In [1]: import numpy as np

In [2]: from numpy import linalg as LA

In [3]: np.set_printoptions(precision=2, suppress=True, linewidth=120)

In [4]: rnd = lambda a: np.round(a, 2) + 0

In [5]: A = np.load("out15.npy")

In [6]: rnd(A)
Out[6]: 
array([[0.5 , 0.5 , 0.  , 0.  ],
       [0.  , 1.  , 0.  , 0.  ],
       [0.  , 0.33, 0.67, 0.  ],
       [0.33, 0.33, 0.  , 0.33]])

In [7]: # a transition matrix

In [8]: Y = LA.inv(A)

In [9]: rnd(LA.det(A) * Y)
Out[9]: 
array([[ 0.22, -0.11,  0.  ,  0.  ],
       [ 0.  ,  0.11,  0.  ,  0.  ],
       [ 0.  , -0.06,  0.17,  0.  ],
       [-0.22,  0.  ,  0.  ,  0.33]])

In [10]: A @ Y
Out[10]: 
array([[1., 0., 0., 0.],
       [0., 1., 0., 0.],
       [0., 0., 1., 0.],
       [0., 0., 0., 1.]])

In [11]: rnd(LA.cond(A))
Out[11]: np.float64(4.89)

In [12]: rnd(LA.inv(Y))
Out[12]: 
array([[0.5 , 0.5 , 0.  , 0.  ],
       [0.  , 1.  , 0.  , 0.  ],
       [0.  , 0.33, 0.67, 0.  ],
       [0.33, 0.33, 0.  , 0.33]])

In [13]: rnd(LA.matrix_power(A, 2))
Out[13]: 
array([[0.25, 0.75, 0.  , 0.  ],
       [0.  , 1.  , 0.  , 0.  ],
       [0.  , 0.56, 0.44, 0.  ],
       [0.28, 0.61, 0.  , 0.11]])

In [14]: rnd(np.sort(np.abs(LA.eigvals(A)))[::-1])
Out[14]: array([1.  , 0.67, 0.5 , 0.33])

In [15]: A @ np.ones(4)
Out[15]: array([1., 1., 1., 1.])

In [16]: p = np.eye(4)[0]

In [17]: for _ in range(3):
    ...:     p = p @ A
    ...:     print(p.round(2))
    ...: 
[0.5 0.5 0.  0. ]
[0.25 0.75 0.   0.  ]
[0.12 0.88 0.   0.  ]

In [18]: x = np.array([0, 9, 4, 8])

In [19]: y = A @ x

In [20]: b, lr = np.zeros(4), 1 / LA.norm(A, 2) ** 2

In [21]: for i in range(15):
    ...:     b -= lr * A.T @ (A @ b - y)
    ...:     if i % 5 == 0: print(i, round(LA.norm(A @ b - y), 2))
    ...: 
0 2.21
5 1.56
10 1.24

In [22]: rnd(LA.cond(A))
Out[22]: np.float64(4.89)

In [23]: rnd(b)
Out[23]: array([1.46, 8.92, 4.01, 4.29])

In [24]: x = np.array([-4, 2, 0, -2])

In [25]: h = np.maximum(A @ x, 0)

In [26]: rnd(h)
Out[26]: array([0.  , 2.  , 0.67, 0.  ])

In [27]: rnd(np.tanh(A @ x))
Out[27]: array([-0.76,  0.96,  0.58, -0.87])

In [28]: np.maximum(A @ (3 * x), 0)
Out[28]: array([0., 6., 2., 0.])

In [29]: proj = np.triu(np.array([[1, 5, 3, -5], [-4, 3, -5, 3], [-1, 2, 2, 4], [2, 4, -5, 2]]), 1) + np.eye(4)

In [30]: Y = proj @ A @ LA.inv(proj)

In [31]: rnd(proj @ A - A @ proj)
Out[31]: 
array([[-1.67,  1.83,  3.  , -0.67],
       [ 1.  , -0.67,  1.67, -2.  ],
       [ 1.33,  1.33,  1.67, -2.33],
       [ 0.  , -1.67,  0.67,  0.67]])

In [32]: rnd(LA.det(Y))
Out[32]: np.float64(0.11)

In [33]: rnd(np.trace(Y)), np.trace(A)
Out[33]: (np.float64(2.5), np.float64(2.5))

In [34]: F = np.loadtxt("a.csv", delimiter=",")

In [35]: F
Out[35]: 
array([[ -0.52,   5.03, -17.5 ],
       [ 10.08,   4.54,  -5.38],
       [  3.04, -12.42,  -6.74]])

In [36]: Y = np.array([[0, 0, 1], [-1, 2, 1]])

In [37]: C = np.kron(Y, F)

In [38]: rnd(LA.norm(C, 2)), rnd(LA.norm(Y, 2) * LA.norm(F, 2))
Out[38]: (np.float64(49.77), np.float64(49.77))

In [39]: LA.matrix_rank(C)
Out[39]: np.int64(6)

In [40]: X = np.load("arr.npy")

In [41]: X
Out[41]: 
array([[ 0,  3,  5, -2],
       [ 0,  0,  3,  7],
       [ 0,  0,  0, -5],
       [ 0,  0,  0,  0]])

In [42]: # triangular

In [43]: r = LA.matrix_rank(X)

In [44]: r
Out[44]: np.int64(3)

In [45]: null = LA.svd(X)[2][r:].T

In [46]: [int(LA.matrix_rank(np.delete(X, i, axis=0))) for i in range(4)]
Out[46]: [2, 2, 2, 3]

In [47]: null @ null.T
Out[47]: 
array([[1., 0., 0., 0.],
       [0., 0., 0., 0.],
       [0., 0., 0., 0.],
       [0., 0., 0., 0.]])

In [48]: [int(LA.matrix_rank(X[:i])) for i in range(1, len(X) + 1)]
Out[48]: [1, 2, 3, 3]

In [49]: LA.matrix_rank(X.T @ X), LA.matrix_rank(X @ X.T)
Out[49]: (np.int64(3), np.int64(3))

In [50]: [int(LA.matrix_rank(X[:, :j + 1])) for j in range(4)]
Out[50]: [0, 1, 2, 3]

In [51]: X @ null
Out[51]: 
array([[0.],
       [0.],
       [0.],
       [0.]])

In [52]: arr = np.array([[1, 1], [1, 1]])

In [53]: # row 1 repeats row 0

In [54]: (arr - arr.T) / 2
Out[54]: 
array([[0., 0.],
       [0., 0.]])

In [55]: np.trace(arr)
Out[55]: np.int64(2)

In [56]: LA.matrix_power(arr, 4)
Out[56]: 
array([[8, 8],
       [8, 8]])

In [57]: rnd(np.abs(LA.eigvals(arr)).max())
Out[57]: np.float64(2.0)

In [58]: rnd(LA.det(arr))
Out[58]: np.float64(0.0)

In [59]: (arr + arr.T) / 2
Out[59]: 
array([[1., 1.],
       [1., 1.]])

In [60]: rnd(LA.norm(arr, 2) / LA.norm(arr))
Out[60]: np.float64(1.0)

In [61]: LA.cond(arr) > 100
Out[61]: np.True_

In [62]: E = np.loadtxt("dump.csv", delimiter=",")

In [63]: E
Out[63]: 
array([[ 1.,  0.,  0.,  0.],
       [-3.,  1.,  0.,  0.],
       [-3., -3.,  1.,  0.],
       [ 1.,  3.,  0.,  1.]])

In [64]: # triangular

In [65]: proj = np.triu(np.array([[0, 2, 1, 2], [3, 3, 1, 3], [2, 0, 0, 0], [1, 2, 0, 3]]), 1) + np.eye(4)

In [66]: Y = proj @ E @ LA.inv(proj)

In [67]: proj @ E - E @ proj
Out[67]: 
array([[ -7.,   3.,   0.,   0.],
       [  0.,  12.,   3.,   6.],
       [  0.,   6.,   6.,  15.],
       [  0.,  -2.,  -4., -11.]])

In [68]: LA.matrix_rank(Y)
Out[68]: np.int64(4)

In [69]: x = np.array([2, 3, 3, 1])

In [70]: y = E @ x

In [71]: y
Out[71]: array([  2.,  -3., -12.,  12.])

In [72]: rnd(LA.solve(E.T, E[1]))
Out[72]: array([0., 1., 0., 0.])

In [73]: rnd(LA.solve(E, y))
Out[73]: array([2., 3., 3., 1.])

In [74]: rnd(LA.solve(E, 4 * y))
Out[74]: array([ 8., 12., 12.,  4.])

In [75]: f = np.array([-4, -1])

In [76]: np.convolve(E[2], f)
Out[76]: array([12., 15., -1., -1.,  0.])

In [77]: np.array([np.convolve(row, f, "same") for row in E])
Out[77]: 
array([[ -4.,  -1.,   0.,   0.],
       [ 12.,  -1.,  -1.,   0.],
       [ 12.,  15.,  -1.,  -1.],
       [ -4., -13.,  -3.,  -4.]])

In [78]: np.argsort(-LA.norm(E, axis=0).round(6), kind="stable")[:3]
Out[78]: array([0, 1, 2])

In [79]: rnd(np.abs(LA.svd(E)[2][-1]))
Out[79]: array([0.06, 0.19, 0.75, 0.63])

In [80]: data = 0.9 ** np.abs(np.subtract.outer(np.arange(4), np.arange(4)))

In [81]: rnd(data)
Out[81]: 
array([[1.  , 0.9 , 0.81, 0.73],
       [0.9 , 1.  , 0.9 , 0.81],
       [0.81, 0.9 , 1.  , 0.9 ],
       [0.73, 0.81, 0.9 , 1.  ]])

In [82]: L = LA.cholesky(data)

In [83]: rnd(L @ L.T)
Out[83]: 
array([[1.  , 0.9 , 0.81, 0.73],
       [0.9 , 1.  , 0.9 , 0.81],
       [0.81, 0.9 , 1.  , 0.9 ],
       [0.73, 0.81, 0.9 , 1.  ]])

In [84]: rnd(np.prod(np.diag(L)) ** 2), rnd(LA.det(data))
Out[84]: (np.float64(0.01), np.float64(0.01))
